$ python -q
>>> import numpy as np
>>> import numpy.linalg as la
>>> np.set_printoptions(suppress=True, linewidth=100)
>>> K = np.load("out4.npy")
>>> K.round(2)
array([[-0.49,  0.33, -0.73, -0.34],
       [-0.11, -0.12,  0.43, -0.89],
       [-0.53, -0.83, -0.08,  0.14],
       [-0.68,  0.43,  0.52,  0.28]])
>>> Q, evecs = la.qr(K[:, :1])[0], la.qr(K[:, 1:])[0]
>>> sigma = la.svd(Q.T @ evecs, compute_uv=False)
>>> np.round(np.degrees(np.arccos(sigma.clip(0, 1))), 2)
array([90.])
>>> print((sigma > 0.9).sum())
0
>>> sigma.round(2) + 0
array([0.])
>>> vec = np.array([0, 1, 3, 0])
>>> (K @ vec).argmax()
np.int64(3)
>>> np.round(K @ np.ones(4), 2)
array([-1.23, -0.68, -1.31,  0.55])
>>> la.norm(K @ vec) <= la.norm(K, 2) * la.norm(vec) + 1e-9
np.True_
>>> np.round(K @ np.eye(4)[1], 2)
array([ 0.33, -0.12, -0.83,  0.43])
>>> print(np.round((K * vec).sum(axis=1), 2))
[-1.86  1.18 -1.08  1.99]
>>> T = np.stack([K, -1 * K, K[::-1]])
>>> np.round(la.norm(T, axis=(1, 2)), 2)
array([2., 2., 2.])
>>> (T @ K.T).shape
(3, 4, 4)
>>> np.round(T.sum(axis=0), 2)
array([[-0.68,  0.43,  0.52,  0.28],
       [-0.53, -0.83, -0.08,  0.14],
       [-0.11, -0.12,  0.43, -0.89],
       [-0.49,  0.33, -0.73, -0.34]])
>>> th = np.radians(36)
>>> Rm = np.eye(4)
>>> Rm[0, 0] = Rm[1, 1] = np.cos(th)
>>> Rm[0, 1], Rm[1, 0] = -np.sin(th), np.sin(th)
>>> print(Rm.round(2))
[[ 0.81 -0.59  0.    0.  ]
 [ 0.59  0.81  0.    0.  ]
 [ 0.    0.    1.    0.  ]
 [ 0.    0.    0.    1.  ]]
>>> out = K @ Rm.T
>>> np.round(la.svd(K, compute_uv=False), 2), np.round(la.svd(out, compute_uv=False), 2)
(array([1., 1., 1., 1.]), array([1., 1., 1., 1.]))
>>> out = np.array([[-4, -1], [-8, -2], [1, -3], [7, -4]])
>>> np.vstack([K, out.T]).shape
(6, 4)
>>> print(la.matrix_rank(K @ out))
2
>>> np.round(np.einsum("ik,kj->ij", K, out), 2)
array([[-3.77,  3.39],
       [-4.35,  2.59],
       [ 9.68,  1.88],
       [ 1.8 , -2.88]])
>>> print(np.round(np.einsum("ij->j", K), 2))
[-1.82 -0.19  0.14 -0.8 ]
>>> la.matrix_rank(np.vstack([K, out.T]))
np.int64(4)
>>> np.round(out.T @ K.T, 2)
array([[-3.77, -4.35,  9.68,  1.8 ],
       [ 3.39,  2.59,  1.88, -2.88]])
>>> rng = np.random.default_rng(70307)
>>> idx = rng.integers(0, 2, 5)
>>> F = (idx[:, None] == idx) * 5 + np.eye(5)
>>> print(F)
[[6. 5. 0. 5. 5.]
 [5. 6. 0. 5. 5.]
 [0. 0. 6. 0. 0.]
 [5. 5. 0. 6. 5.]
 [5. 5. 0. 5. 6.]]
>>> vals, evecs = la.eigh(F)
>>> vec = np.array([0, 0, 1, 2, 1])
>>> np.round(vec @ F @ vec / (vec @ vec), 2), round(float(vals[0]), 2), round(float(vals[-1]), 2)
(np.float64(9.33), 1.0, 21.0)
>>> print(np.round(evecs * np.abs(vals) @ evecs.T, 2) + 0)
[[6. 5. 0. 5. 5.]
 [5. 6. 0. 5. 5.]
 [0. 0. 6. 0. 0.]
 [5. 5. 0. 6. 5.]
 [5. 5. 0. 5. 6.]]
>>> idx = rng.permutation(5)
>>> idx
array([2, 4, 0, 1, 3])
>>> out = F[idx][:, idx]
>>> out
array([[6., 0., 0., 0., 0.],
       [0., 6., 5., 5., 5.],
       [0., 5., 6., 5., 5.],
       [0., 5., 5., 6., 5.],
       [0., 5., 5., 5., 6.]])
>>> idx = rng.permutation(4)
>>> idx
array([2, 3, 1, 0])
>>> out = K[idx][:, idx]
>>> out.round(2)
array([[-0.08,  0.14, -0.83, -0.53],
       [ 0.52,  0.28,  0.43, -0.68],
       [ 0.43, -0.89, -0.12, -0.11],
       [-0.73, -0.34,  0.33, -0.49]])
>>> np.round(la.det(out), 2), round(float(la.det(K[idx])), 2)
(np.float64(-1.0), 1.0)
>>> np.round(np.sort(np.abs(la.eigvals(out))), 2)
array([1., 1., 1., 1.])
>>> round(float(la.det(F)), 2)
126.0
>>> (F != 0).astype(int)
array([[1, 1, 0, 1, 1],
       [1, 1, 0, 1, 1],
       [0, 0, 1, 0, 0],
       [1, 1, 0, 1, 1],
       [1, 1, 0, 1, 1]])
>>> np.round(np.sort(la.eigvals(F).real), 2)
array([ 1.,  1.,  1.,  6., 21.])
>>> Q = K.astype(float).copy()
>>> for j in range(4):
...     Q[:, j] -= Q[:, :j] @ (Q[:, :j].T @ Q[:, j])
...     Q[:, j] /= la.norm(Q[:, j])
... 
>>> Q.round(2)
array([[-0.49,  0.33, -0.73, -0.34],
       [-0.11, -0.12,  0.43, -0.89],
       [-0.53, -0.83, -0.08,  0.14],
       [-0.68,  0.43,  0.52,  0.28]])
>>> np.round(Q.T @ Q, 2) + 0
array([[1., 0., 0., 0.],
       [0., 1., 0., 0.],
       [0., 0., 1., 0.],
       [0., 0., 0., 1.]])
>>> M = np.loadtxt("mat.csv", delimiter=",")
>>> M
array([[ -0.9 ,  11.6 ,   2.15],
       [-16.46,   0.26, -26.95],
       [  5.01,  -1.42,   2.4 ],
       [ -9.93, -10.89,  -9.  ],
       [  1.81,  18.27,  -4.91],
       [  6.27,   2.84,  -1.83],
       [ -7.07,   7.39, -10.94],
       [-11.74,  -0.79, -14.83],
       [ -5.36,  -6.44,  -5.36],
       [ 12.97, -11.04,  13.6 ],
       [-13.45,   6.31,  -3.96],
       [-17.25,  -7.25, -19.93],
       [ -5.32,  20.52, -13.63]])
>>> Xc = M - M.mean(axis=0)
>>> evecs = la.svd(Xc)[2][:2]
>>> out = Xc - Xc @ evecs.T @ evecs
>>> np.round(np.cov(Xc @ evecs.T, rowvar=False), 2) + 0
array([[183.84,   0.  ],
       [  0.  , 106.05]])
>>> round(la.norm(out) / la.norm(Xc), 2)
np.float64(0.21)
>>> print(la.norm(out, axis=1).round(6).argmax())
10
